$ ipython --no-banner

In [1]: import numpy as np

In [2]: import numpy.linalg as la

In [3]: np.set_printoptions(suppress=True, linewidth=100)

In [4]: tidy = lambda a: np.round(a, 2) + 0

In [5]: m1 = np.array([[1, -2, -2, 1, 2, 2, 1, 0, 2],
   ...:     [1, 0, -1, 0, 2, 1, -2, -1, -1],
   ...:     [-2, 0, -1, -1, -1, 0, 2, 0, 2],
   ...:     [-1, -2, 2, -2, 1, 1, 2, 2, -1],
   ...:     [-1, 1, -2, -1, 0, -2, 0, 2, 2],
   ...:     [-2, 2, 0, -2, 0, 0, -2, 1, -2],
   ...:     [0, -2, 1, -1, 1, -1, 2, 0, 1],
   ...:     [2, 1, -2, 2, 2, -2, -2, 2, 2],
   ...:     [1, 0, 2, 2, -1, 1, 0, -1, -2]])

In [6]: print(m1)
[[ 1 -2 -2  1  2  2  1  0  2]
 [ 1  0 -1  0  2  1 -2 -1 -1]
 [-2  0 -1 -1 -1  0  2  0  2]
 [-1 -2  2 -2  1  1  2  2 -1]
 [-1  1 -2 -1  0 -2  0  2  2]
 [-2  2  0 -2  0  0 -2  1 -2]
 [ 0 -2  1 -1  1 -1  2  0  1]
 [ 2  1 -2  2  2 -2 -2  2  2]
 [ 1  0  2  2 -1  1  0 -1 -2]]

In [7]: def softmax(z):
   ...:     e = np.exp(z - z.max(axis=-1, keepdims=True))
   ...:     return e / e.sum(axis=-1, keepdims=True)
   ...: 

In [8]: print(tidy(softmax(m1).sum(axis=1)))
[1. 1. 1. 1. 1. 1. 1. 1. 1.]

In [9]: S = m1 @ m1.T / np.sqrt(9)

In [10]: print(tidy(softmax(S + np.triu(np.full(S.shape, -np.inf), 1))))
[[1.   0.   0.   0.   0.   0.   0.   0.   0.  ]
 [0.06 0.94 0.   0.   0.   0.   0.   0.   0.  ]
 [0.02 0.   0.98 0.   0.   0.   0.   0.   0.  ]
 [0.   0.   0.   1.   0.   0.   0.   0.   0.  ]
 [0.   0.   0.03 0.   0.96 0.   0.   0.   0.  ]
 [0.   0.   0.   0.   0.   0.99 0.   0.   0.  ]
 [0.04 0.   0.04 0.31 0.01 0.   0.6  0.   0.  ]
 [0.   0.   0.   0.   0.   0.   0.   1.   0.  ]
 [0.   0.01 0.   0.   0.   0.   0.   0.   0.99]]

In [11]: print(tidy(softmax(S)[5] @ m1))
[-1.99  1.98 -0.01 -1.99  0.01  0.   -1.98  1.   -1.98]

In [12]: cov = m1.T @ m1

In [13]: print((m1 @ m1.T).shape)
(9, 9)

In [14]: print(tidy(la.svd(m1, compute_uv=False) ** 2))
[55.75 45.59 38.74 18.88 13.07  4.52  0.35  0.08  0.01]

In [15]: print(cov)
[[ 17  -3  -3  16   8   1  -7  -4   2]
 [ -3  18  -6   1  -6  -8 -16   2  -4]
 [ -3  -6  23  -4  -8   6   8  -5 -18]
 [ 16   1  -4  20   2   1  -7  -6   3]
 [  8  -6  -8   2  16   1  -4   5   6]
 [  1  -8   6   1   1  16   4  -8  -9]
 [ -7 -16   8  -7  -4   4  25   0   8]
 [ -4   2  -5  -6   5  -8   0  15   7]
 [  2  -4 -18   3   6  -9   8   7  27]]

In [16]: print(np.trace(cov), (m1 ** 2).sum())
177 177

In [17]: t3 = np.stack([cov, 5 * cov, cov[::-1]])

In [18]: print(tidy(la.norm(t3, axis=(1, 2))))
[ 85.06 425.29  85.06]

In [19]: print((t3 @ cov.T).shape)
(3, 9, 9)

In [20]: O, Rm = la.qr(m1)

In [21]: print(tidy(abs(Rm[0, 0])), tidy(la.norm(m1[:, 0])))
4.12 4.12

In [22]: print(tidy(O.T @ O))
[[1. 0. 0. 0. 0. 0. 0. 0. 0.]
 [0. 1. 0. 0. 0. 0. 0. 0. 0.]
 [0. 0. 1. 0. 0. 0. 0. 0. 0.]
 [0. 0. 0. 1. 0. 0. 0. 0. 0.]
 [0. 0. 0. 0. 1. 0. 0. 0. 0.]
 [0. 0. 0. 0. 0. 1. 0. 0. 0.]
 [0. 0. 0. 0. 0. 0. 1. 0. 0.]
 [0. 0. 0. 0. 0. 0. 0. 1. 0.]
 [0. 0. 0. 0. 0. 0. 0. 0. 1.]]

In [23]: print(tidy(np.trace(O @ O.T)))
9.0

In [24]: print(np.allclose(Rm.T @ Rm, m1.T @ m1))
True

In [25]: M = np.load("data.npy")

In [26]: print(tidy(M))
[[ -2.56  10.57  -9.72 -13.68]
 [-10.4    2.02  16.9   -1.41]
 [-10.33   1.86  16.98  -1.21]
 [ 10.76  -2.84 -16.44   2.46]
 [  1.45 -10.06  11.13  13.15]
 [  0.88  -9.77  11.8   12.83]
 [-11.6    6.06  13.59  -6.62]
 [ -1.75  10.21 -10.76 -13.3 ]
 [  8.24 -11.46   0.21  14.17]
 [ -6.53  -3.79  17.58   5.82]
 [ -4.5   11.23  -6.97 -14.32]
 [ -3.7   -6.59  16.08   9.18]
 [ -5.76  11.49  -4.93 -14.51]
 [ -1.04   9.85 -11.62 -12.92]
 [ -7.64  11.54  -1.46 -14.36]
 [ 11.55  -8.1  -10.68   9.32]
 [-10.95   9.68   7.39 -11.48]
 [  9.31 -11.11  -2.3   13.58]
 [ -4.47  11.22  -7.01 -14.32]
 [  3.7    6.59 -16.08  -9.18]
 [  0.61   8.9  -13.41 -11.86]
 [-11.63   7.47  11.71  -8.47]
 [ -5.59  11.46  -5.22 -14.5 ]]

In [27]: # rows and columns are dependent

In [28]: Xc = M - M.mean(axis=0)

In [29]: evecs = la.svd(Xc)[2][:2]

In [30]: A2 = Xc - Xc @ evecs.T @ evecs

In [31]: print(tidy(la.norm(A2) / la.norm(Xc)))
0.0

In [32]: print(tidy((Xc @ evecs.T).std(axis=0)))
[15.24 11.9 ]

In [33]: print(tidy(np.diag(evecs.T @ evecs)))
[0.34 0.34 0.8  0.53]

In [34]: print(tidy(A2.std(axis=0)))
[0. 0. 0. 0.]

In [35]: print(tidy(np.cov(Xc @ evecs.T, rowvar=False)))
[[242.71   0.  ]
 [  0.   148.16]]
